% ipython --no-banner

In [1]: import numpy as np

In [2]: np.set_printoptions(precision=2, suppress=True, linewidth=120)

In [3]: tidy = lambda a: np.round(a, 2) + 0

In [4]: feats = np.load("test4.npy")

In [5]: feats
Out[5]: 
array([[ 9.98, 14.97,  0.  , 15.01],
       [ 1.99,  2.99,  0.01,  3.  ],
       [ 9.97, 14.99, -0.01, 15.02]])

In [6]: other = feats / np.sqrt((feats ** 2).mean(axis=1, keepdims=True))

In [7]: tidy(np.linalg.norm(other, axis=1))
Out[7]: array([2., 2., 2.])

In [8]: print(np.linalg.matrix_rank(other) == np.linalg.matrix_rank(feats))
True

In [9]: print(tidy(feats - feats.mean(axis=1, keepdims=True)))
[[ -0.01   4.98  -9.99   5.02]
 [ -0.01   0.99  -1.99   1.  ]
 [ -0.02   5.   -10.     5.03]]

In [10]: tidy(other[0])
Out[10]: array([0.85, 1.28, 0.  , 1.28])

In [11]: np.linalg.matrix_rank(feats - feats.mean(axis=1, keepdims=True))
Out[11]: np.int64(3)

In [12]: X = np.load("m.npy")

In [13]: tidy(X)
Out[13]: 
array([[-6.32,  0.78,  3.  ],
       [-2.26,  1.46,  3.  ],
       [ 9.12,  3.35,  3.  ],
       [10.69,  3.62,  3.  ],
       [-1.91,  1.51,  3.  ],
       [ 8.09,  3.18,  3.  ],
       [-2.77,  1.37,  3.  ],
       [10.69,  3.61,  3.  ],
       [ 6.91,  2.99,  3.  ],
       [ 3.98,  2.5 ,  3.  ],
       [-1.29,  1.62,  3.  ],
       [ 8.4 ,  3.23,  3.  ],
       [-0.81,  1.7 ,  3.  ],
       [-6.24,  0.79,  3.  ]])

In [14]: cov = X.T @ X

In [15]: np.linalg.matrix_rank(cov)
Out[15]: np.int64(2)

In [16]: tidy(np.diag(cov))
Out[16]: array([608.86,  86.14, 126.  ])

In [17]: (X @ X.T).shape
Out[17]: (14, 14)

In [18]: print(tidy(np.linalg.eigvalsh(cov)[::-1]))
[689.08 131.91   0.  ]

In [19]: vec = np.array([-3, -5, 2, 0])

In [20]: (feats @ vec).argmax()
Out[20]: np.int64(1)

In [21]: feats @ np.eye(4)[1]
Out[21]: array([14.97,  2.99, 14.99])

In [22]: u = np.array([2, 2])

In [23]: print(tidy(np.convolve(X[12], u)))
[-1.62  1.78  9.4   6.  ]

In [24]: tidy(np.polyval(u, X[12]))
Out[24]: array([0.38, 5.4 , 8.  ])

In [25]: tidy(np.correlate(X[12], X[0], "full"))
Out[25]: array([ -2.43,   4.46,  15.44,  -8.4 , -18.97])

In [26]: t = np.radians(90)

In [27]: r_ = np.eye(3)

In [28]: r_[0, 0] = r_[2, 2] = np.cos(t)

In [29]: r_[0, 2], r_[2, 0] = -np.sin(t), np.sin(t)

In [30]: print(tidy(r_))
[[ 0.  0. -1.]
 [ 0.  1.  0.]
 [ 1.  0.  0.]]

In [31]: other = X @ r_.T

In [32]: print(np.allclose(X @ X.T, other @ other.T))
True

In [33]: tidy(np.linalg.svd(X, compute_uv=False)), tidy(np.linalg.svd(other, compute_uv=False))
Out[33]: (array([26.25, 11.49,  0.  ]), array([26.25, 11.49,  0.  ]))
